In [1]: import numpy as np

In [2]: np.set_printoptions(precision=3, suppress=True, linewidth=100)

In [3]: m1 = np.loadtxt("sample4.csv", delimiter=",")

In [4]: print(m1)
[[ 1. -3.]
 [-3. -2.]
 [-3. -2.]]

In [5]: print(m1.ravel(order="F"))
[ 1. -3. -3. -3. -2. -2.]

In [6]: blk = m1.reshape(3, 2, -1)

In [7]: print(blk.shape)
(3, 2, 1)

In [8]: print(np.swapaxes(blk, 1, 2)[2])
[[-3. -2.]]

In [9]: hat = m1 @ np.linalg.solve(m1.T @ m1, m1.T)

In [10]: print(hat.round(3) + 0)
[[1.  0.  0. ]
 [0.  0.5 0.5]
 [0.  0.5 0.5]]

In [11]: print(np.allclose(hat @ hat, hat))
True

In [12]: print(np.linalg.matrix_rank(np.eye(3) - hat))
1

In [13]: print(np.round((np.eye(3) - hat) @ m1, 3) + 0)
[[0. 0.]
 [0. 0.]
 [0. 0.]]

In [14]: arr = np.loadtxt("m.csv", delimiter=",")

In [15]: print(arr)
[[ 1.  2.  3.  1.  1.  2.]
 [ 4.  2.  5.  1.  1.  3.]
 [ 7.  2.  5.  1.  3.  5.]
 [ 9.  3.  6.  2.  4.  5.]
 [12.  4.  6.  5.  5.  7.]
 [14.  7.  9.  5.  7.  8.]
 [16. 10. 11.  6. 10.  9.]
 [17. 13. 11.  7. 13. 12.]
 [19. 13. 13.  8. 14. 14.]
 [22. 13. 13. 10. 15. 15.]
 [24. 15. 13. 12. 16. 16.]
 [24. 17. 15. 12. 19. 18.]
 [26. 18. 16. 12. 19. 19.]
 [28. 21. 16. 13. 22. 19.]
 [31. 22. 16. 16. 24. 21.]
 [34. 25. 18. 19. 24. 23.]
 [35. 25. 18. 22. 25. 24.]
 [35. 27. 21. 22. 28. 26.]
 [36. 29. 23. 24. 31. 27.]
 [37. 32. 24. 24. 34. 27.]
 [40. 32. 26. 27. 37. 28.]
 [42. 35. 28. 29. 39. 29.]
 [45. 35. 30. 32. 40. 29.]
 [47. 38. 30. 32. 40. 32.]
 [49. 38. 31. 35. 43. 32.]
 [50. 41. 32. 35. 44. 34.]
 [53. 43. 34. 36. 47. 37.]
 [54. 44. 34. 37. 50. 39.]
 [56. 47. 35. 38. 51. 39.]
 [56. 50. 38. 40. 54. 41.]]

In [16]: A2 = arr[0, 0] * arr[1:] - np.outer(arr[1:, 0], arr[0])

In [17]: print(A2)
[[   0.   -6.   -7.   -3.   -3.   -5.]
 [   0.  -12.  -16.   -6.   -4.   -9.]
 [   0.  -15.  -21.   -7.   -5.  -13.]
 [   0.  -20.  -30.   -7.   -7.  -17.]
 [   0.  -21.  -33.   -9.   -7.  -20.]
 [   0.  -22.  -37.  -10.   -6.  -23.]
 [   0.  -21.  -40.  -10.   -4.  -22.]
 [   0.  -25.  -44.  -11.   -5.  -24.]
 [   0.  -31.  -53.  -12.   -7.  -29.]
 [   0.  -33.  -59.  -12.   -8.  -32.]
 [   0.  -31.  -57.  -12.   -5.  -30.]
 [   0.  -34.  -62.  -14.   -7.  -33.]
 [   0.  -35.  -68.  -15.   -6.  -37.]
 [   0.  -40.  -77.  -15.   -7.  -41.]
 [   0.  -43.  -84.  -15.  -10.  -45.]
 [   0.  -45.  -87.  -13.  -10.  -46.]
 [   0.  -43.  -84.  -13.   -7.  -44.]
 [   0.  -43.  -85.  -12.   -5.  -45.]
 [   0.  -42.  -87.  -13.   -3.  -47.]
 [   0.  -48.  -94.  -13.   -3.  -52.]
 [   0.  -49.  -98.  -13.   -3.  -55.]
 [   0.  -55. -105.  -13.   -5.  -61.]
 [   0.  -56. -111.  -15.   -7.  -62.]
 [   0.  -60. -116.  -14.   -6.  -66.]
 [   0.  -59. -118.  -15.   -6.  -66.]
 [   0.  -63. -125.  -17.   -6.  -69.]
 [   0.  -64. -128.  -17.   -4.  -69.]
 [   0.  -65. -133.  -18.   -5.  -73.]
 [   0.  -62. -130.  -16.   -2.  -71.]]

In [18]: print(arr[:, 0] / arr[0, 0])
[ 1.  4.  7.  9. 12. 14. 16. 17. 19. 22. 24. 24. 26. 28. 31. 34. 35. 35. 36. 37. 40. 42. 45. 47.
 49. 50. 53. 54. 56. 56.]

In [19]: print(np.flatnonzero(~A2.round(6).any(axis=1)))
[]

In [20]: print(np.linalg.matrix_rank(A2), np.linalg.matrix_rank(arr))
5 6

In [21]: A2 = arr / np.linalg.norm(arr, axis=1, keepdims=True)

In [22]: gram = A2 @ A2.T

In [23]: print((gram - 2 * np.eye(30)).round(6).argmax(axis=1))
[ 1  2  3  2  5  6  5  8 12 10  9 12 11 14 13 16 15 18 17 28 27 20 24 25 22 23 25 20 26 21]

In [24]: print(np.linalg.norm(A2, axis=1))
[1. 1. 1. 1. 1. 1. 1. 1. 1. 1. 1. 1. 1. 1. 1. 1. 1. 1. 1. 1. 1. 1. 1. 1. 1. 1. 1. 1. 1. 1.]

In [25]: print(round(float(np.degrees(np.arccos(np.clip(gram[29, 6], -1, 1)))), 3))
12.547

In [26]: d = np.linalg.norm(arr[:, None] - arr[None], axis=-1)

In [27]: print(d.shape)
(30, 30)

In [28]: print(np.flatnonzero(d[28] < d.mean() / 2))
[24 25 26 27 28 29]

In [29]: print(np.unravel_index(d.round(6).argmax(), d.shape))
(np.int64(0), np.int64(29))

In [30]: print(d.mean(axis=1).argmax())
29

In [31]: W0 = np.load("layer18.npy")

In [32]: print(W0)
[[ 0.211  0.343 -0.132  0.13   0.119 -0.023 -0.001]
 [ 0.343  0.604 -0.179  0.131  0.191 -0.016  0.188]
 [-0.132 -0.179  0.299  0.201 -0.228  0.081  0.247]
 [ 0.13   0.131  0.201  0.835 -0.2    0.044 -0.145]
 [ 0.119  0.191 -0.228 -0.2    0.19  -0.055 -0.089]
 [-0.023 -0.016  0.081  0.044 -0.055  0.025  0.112]
 [-0.001  0.188  0.247 -0.145 -0.089  0.112  0.835]]

In [33]: rng = np.random.default_rng(18)

In [34]: z = rng.permutation(7)

In [35]: print(z)
[2 0 5 4 1 6 3]

In [36]: A2 = W0[z][:, z]

In [37]: print(A2)
[[ 0.299 -0.132  0.081 -0.228 -0.179  0.247  0.201]
 [-0.132  0.211 -0.023  0.119  0.343 -0.001  0.13 ]
 [ 0.081 -0.023  0.025 -0.055 -0.016  0.112  0.044]
 [-0.228  0.119 -0.055  0.19   0.191 -0.089 -0.2  ]
 [-0.179  0.343 -0.016  0.191  0.604  0.188  0.131]
 [ 0.247 -0.001  0.112 -0.089  0.188  0.835 -0.145]
 [ 0.201  0.13   0.044 -0.2    0.131 -0.145  0.835]]

In [38]: print(np.diag(A2))
[0.299 0.211 0.025 0.19  0.604 0.835 0.835]

In [39]: print(np.trace(A2))
3.0

In [40]: data = np.load("arr.npy")

In [41]: print(data)
[[-0.991 -1.484 -0.31  -1.395 -0.001]
 [ 0.029 -0.14   0.559 -0.789  0.083]
 [ 0.296  0.469  0.112  0.12  -0.036]
 [ 0.89   1.889 -0.004  1.047 -0.242]
 [-0.685 -1.757  0.06  -1.455  0.313]
 [ 0.865  3.016 -0.2    1.914  0.165]
 [-0.044  0.144  0.267  0.16   0.223]
 [-1.869 -5.514  0.138 -3.851  0.145]
 [-0.168 -1.177  0.313 -0.7   -0.248]
 [ 0.538 -0.226  0.25  -0.007  0.473]
 [ 0.055 -0.295 -0.21  -0.365 -0.467]
 [ 1.603  4.541  0.625  2.957 -0.08 ]
 [-2.961 -8.519  0.067 -5.599 -0.757]
 [-0.273  0.108  0.28  -0.055  0.172]
 [-1.518 -2.309 -0.142 -1.968  0.207]
 [ 0.945  3.828 -0.344  2.471  0.135]
 [-0.895 -5.347  0.442 -2.64   0.42 ]
 [ 2.351  7.014  0.307  4.43  -0.066]
 [-0.699 -1.774 -0.323 -1.014 -0.036]
 [-0.216  0.078 -0.16   0.147  0.249]
 [ 0.304 -0.204 -0.172  0.175  0.05 ]
 [ 0.012 -0.374 -0.254 -0.158 -0.068]
 [ 1.078  2.616  0.836  1.507 -0.033]
 [ 0.842  2.387 -0.089  1.955  0.031]]

In [42]: Ac = data - data.mean(axis=0)

In [43]: V = np.linalg.svd(Ac)[2][:1]

In [44]: A2 = Ac - Ac @ V.T @ V

In [45]: print(np.linalg.norm(A2, axis=1).round(6).argmax())
16

In [46]: print(np.round(np.linalg.norm(A2) / np.linalg.norm(Ac), 3))
0.139

In [47]: print(np.round(np.diag(V.T @ V), 3) + 0)
[0.072 0.653 0.    0.274 0.   ]

In [48]: print(np.cov(Ac @ V.T, rowvar=False))
17.03218807861404

In [49]: X = np.load("run2.npy")

In [50]: print(X)
[[ 1.988  1.933 -1.144]
 [ 0.356  1.556  2.54 ]
 [-0.228 -0.423  2.961]
 [-1.678 -0.197 -2.479]
 [ 0.534 -2.624 -1.352]
 [-0.323 -0.39   2.957]
 [ 2.754  0.389  1.124]
 [-1.786 -2.131  1.126]
 [ 0.842  0.878 -2.742]
 [ 1.167 -0.416 -2.732]
 [ 2.036 -0.877  2.021]
 [-1.642  1.124  2.245]
 [ 2.941  0.47  -0.357]
 [-2.174 -1.992  0.552]
 [ 0.191 -1.755  2.425]
 [ 1.307  2.478 -1.072]
 [ 1.468 -1.121  2.364]
 [ 2.704 -0.274  1.271]
 [ 0.399  1.313 -2.668]
 [ 1.547 -0.712 -2.47 ]
 [ 0.641  1.419  2.564]
 [-0.611  2.731 -1.082]
 [ 1.641  1.589  1.946]
 [-1.396 -1.063  2.433]
 [-1.701 -0.985 -2.266]
 [ 0.526 -2.616 -1.37 ]
 [-1.664  1.144 -2.219]]

In [51]: Ac = (X - X.mean(axis=0)) / X.std(axis=0)

In [52]: print(Ac.std(axis=0))
[1. 1. 1.]

In [53]: b = np.linalg.lstsq(np.delete(Ac, 1, axis=1), Ac[:, 1])[0]

In [54]: print(np.abs(b).argmax())
0

In [55]: M = np.load("case2.npy")

In [56]: print(M)
[[ 38 -38  10]
 [-38  45  -6]
 [ 10  -6   7]]

In [57]: print(np.kron(np.eye(2, dtype=int), M))
[[ 38 -38  10   0   0   0]
 [-38  45  -6   0   0   0]
 [ 10  -6   7   0   0   0]
 [  0   0   0  38 -38  10]
 [  0   0   0 -38  45  -6]
 [  0   0   0  10  -6   7]]

In [58]: print(round(np.linalg.det(M[::-1]), 3))
-554.0

In [59]: U, s, Vt = np.linalg.svd(M)

In [60]: print(np.argmax(s[:-1] / (s[1:] + 1e-6)) + 1)
1

In [61]: A2 = U[:, :1] @ np.diag(s[:1]) @ Vt[:1]

In [62]: print(A2)
[[ 36.634 -39.646   8.127]
 [-39.646  42.906  -8.796]
 [  8.127  -8.796   1.803]]

In [63]: print(np.linalg.matrix_rank(M, rtol=0.05))
2

In [64]: print(np.linalg.matrix_rank(A2))
1

In [65]: A2 = M[0, 0] * M[1:] - np.outer(M[1:, 0], M[0])

In [66]: print(A2)
[[  0 266 152]
 [  0 152 166]]

In [67]: print(np.flatnonzero(~A2.round(6).any(axis=1)))
[]

In [68]: print(M[:, 0] / M[0, 0])
[ 1.    -1.     0.263]

In [69]: x0 = np.ones(3)

In [70]: for _ in range(5):
    ...:     x0 = M @ x0
    ...:     x0 /= np.linalg.norm(x0)
    ...:     print(round(x0 @ M @ x0, 3))
    ...: 
27.027
79.494
81.326
81.343
81.343

In [71]: print(np.round(np.linalg.eigvalsh(M)[-1], 3))
81.343

In [72]: print(x0)
[ 0.671 -0.726  0.149]

In [73]: A2 = np.array([[2, 1, 3], [0, 0, -3]])

In [74]: print(np.einsum("ik,kj->ji", m1, A2))
[[ 2. -6. -6.]
 [ 1. -3. -3.]
 [12. -3. -3.]]

In [75]: print(np.vstack([m1, A2.T]).shape)
(6, 2)

In [76]: E = np.loadtxt("x.csv", delimiter=",")

In [77]: print(E)
[[ 1. -1.  1. -1.]
 [ 1.  0.  0.  0.]
 [ 1.  1.  1.  1.]]

In [78]: # column 3 repeats column 1

In [79]: A2 = np.array([[-2, 0], [1, -3]])

In [80]: cent = np.kron(A2, E)

In [81]: print(cent.shape)
(6, 8)

In [82]: print(cent)
[[-2.  2. -2.  2.  0. -0.  0. -0.]
 [-2. -0. -0. -0.  0.  0.  0.  0.]
 [-2. -2. -2. -2.  0.  0.  0.  0.]
 [ 1. -1.  1. -1. -3.  3. -3.  3.]
 [ 1.  0.  0.  0. -3. -0. -0. -0.]
 [ 1.  1.  1.  1. -3. -3. -3. -3.]]

In [83]: A2 = E[0, 0] * E[1:] - np.outer(E[1:, 0], E[0])

In [84]: print(A2)
[[ 0.  1. -1.  1.]
 [ 0.  2.  0.  2.]]

In [85]: print(np.linalg.matrix_rank(A2), np.linalg.matrix_rank(E))
2 3

In [86]: th = np.radians(30)

In [87]: r_ = np.eye(4)

In [88]: r_[3, 3] = r_[2, 2] = np.cos(th)

In [89]: r_[3, 2], r_[2, 3] = -np.sin(th), np.sin(th)

In [90]: print(r_)
[[ 1.     0.     0.     0.   ]
 [ 0.     1.     0.     0.   ]
 [ 0.     0.     0.866  0.5  ]
 [ 0.     0.    -0.5    0.866]]

In [91]: A2 = E @ r_.T

In [92]: print(np.linalg.svd(E, compute_uv=False), np.linalg.svd(A2, compute_uv=False))
[2.136 2.    0.662] [2.136 2.    0.662]

In [93]: print(np.allclose(np.linalg.norm(E, axis=1), np.linalg.norm(A2, axis=1)))
True

In [94]: print(np.abs(A2 - E).max(axis=0))
[0.    0.    0.634 0.634]

In [95]: r0, v = E[0], E[2]

In [96]: print(r0 @ v)
0.0

In [97]: pr = (r0 @ v) / (r0 @ r0) * r0

In [98]: print((v - pr) @ r0)
0.0

In [99]: print(np.outer(r0, v))
[[ 1.  1.  1.  1.]
 [-1. -1. -1. -1.]
 [ 1.  1.  1.  1.]
 [-1. -1. -1. -1.]]

In [100]: mat = np.load("dump.npy")

In [101]: print(mat)
[[ 0. -2.  0.  0.  0.  0.  0.]
 [ 1. -3.  0.  0.  0.  0.  0.]
 [ 0.  0. -5.  2. -4. -2.  5.]
 [ 0.  0. -1.  2.  4. -2. -5.]
 [ 0.  0.  1.  1.  5.  4.  1.]
 [ 0.  0.  1. -3.  4. -1.  2.]
 [ 0.  0. -1.  5. -4.  1.  3.]]

In [102]: x0 = np.array([0, 1, 3, 3, 2, 2, 3])

In [103]: target = mat @ x0

In [104]: print(target)
[-2. -3. -6. -8. 27.  6. 15.]

In [105]: print(np.linalg.solve(mat, target))
[0. 1. 3. 3. 2. 2. 3.]

In [106]: print(np.linalg.solve(mat.T, mat[0]))
[ 1.  0. -0. -0.  0. -0.  0.]

In [107]: print(np.round(np.linalg.solve(mat, mat[:, 3]), 3) + 0)
[0. 0. 0. 1. 0. 0. 0.]

In [108]: q, V = np.linalg.qr(mat[:, :3])[0], np.linalg.qr(mat[:, 3:])[0]

In [109]: s = np.linalg.svd(q.T @ V, compute_uv=False)

In [110]: print(np.degrees(np.arccos(s.clip(0, 1))))
[25.639 90.    90.   ]

In [111]: print((s > 0.9).sum())
1
